$ python -q
>>> import numpy as np
>>> from numpy import linalg as LA
>>> np.set_printoptions(suppress=True, linewidth=120)
>>> J = np.loadtxt("out3.csv", delimiter=",")
>>> J.round(4)
array([[0.2   , 0.2   , 0.    , 0.2   , 0.    , 0.2   , 0.    , 0.2   ],
       [0.    , 0.5   , 0.5   , 0.    , 0.    , 0.    , 0.    , 0.    ],
       [0.    , 0.25  , 0.5   , 0.    , 0.    , 0.25  , 0.    , 0.    ],
       [0.    , 0.25  , 0.25  , 0.25  , 0.    , 0.25  , 0.    , 0.    ],
       [0.    , 0.    , 0.25  , 0.    , 0.25  , 0.    , 0.25  , 0.25  ],
       [0.3333, 0.    , 0.    , 0.    , 0.3333, 0.3333, 0.    , 0.    ],
       [0.    , 0.1667, 0.1667, 0.    , 0.1667, 0.1667, 0.1667, 0.1667],
       [0.    , 0.5   , 0.    , 0.    , 0.    , 0.    , 0.    , 0.5   ]])
>>> round(LA.det(J), 4)
np.float64(0.0001)
>>> LA.determinant(J)
Traceback (most recent call last):
  File "<python-input-6>", line 1, in <module>
    LA.determinant(J)
    ^^^^^^^^^^^^^^
AttributeError: module 'numpy.linalg' has no attribute 'determinant'
>>> assert J == J.T
Traceback (most recent call last):
  File "<python-input-7>", line 1, in <module>
    assert J == J.T
           ^^^^^^^^
ValueError: The truth value of an array with more than one element is ambiguous. Use a.any() or a.all()
>>> np.round((J + J.T) / 2, 4)
array([[0.2   , 0.1   , 0.    , 0.1   , 0.    , 0.2667, 0.    , 0.1   ],
       [0.1   , 0.5   , 0.375 , 0.125 , 0.    , 0.    , 0.0833, 0.25  ],
       [0.    , 0.375 , 0.5   , 0.125 , 0.125 , 0.125 , 0.0833, 0.    ],
       [0.1   , 0.125 , 0.125 , 0.25  , 0.    , 0.125 , 0.    , 0.    ],
       [0.    , 0.    , 0.125 , 0.    , 0.25  , 0.1667, 0.2083, 0.125 ],
       [0.2667, 0.    , 0.125 , 0.125 , 0.1667, 0.3333, 0.0833, 0.    ],
       [0.    , 0.0833, 0.0833, 0.    , 0.2083, 0.0833, 0.1667, 0.0833],
       [0.1   , 0.25  , 0.    , 0.    , 0.125 , 0.    , 0.0833, 0.5   ]])
>>> np.allclose(J, J.T)
False
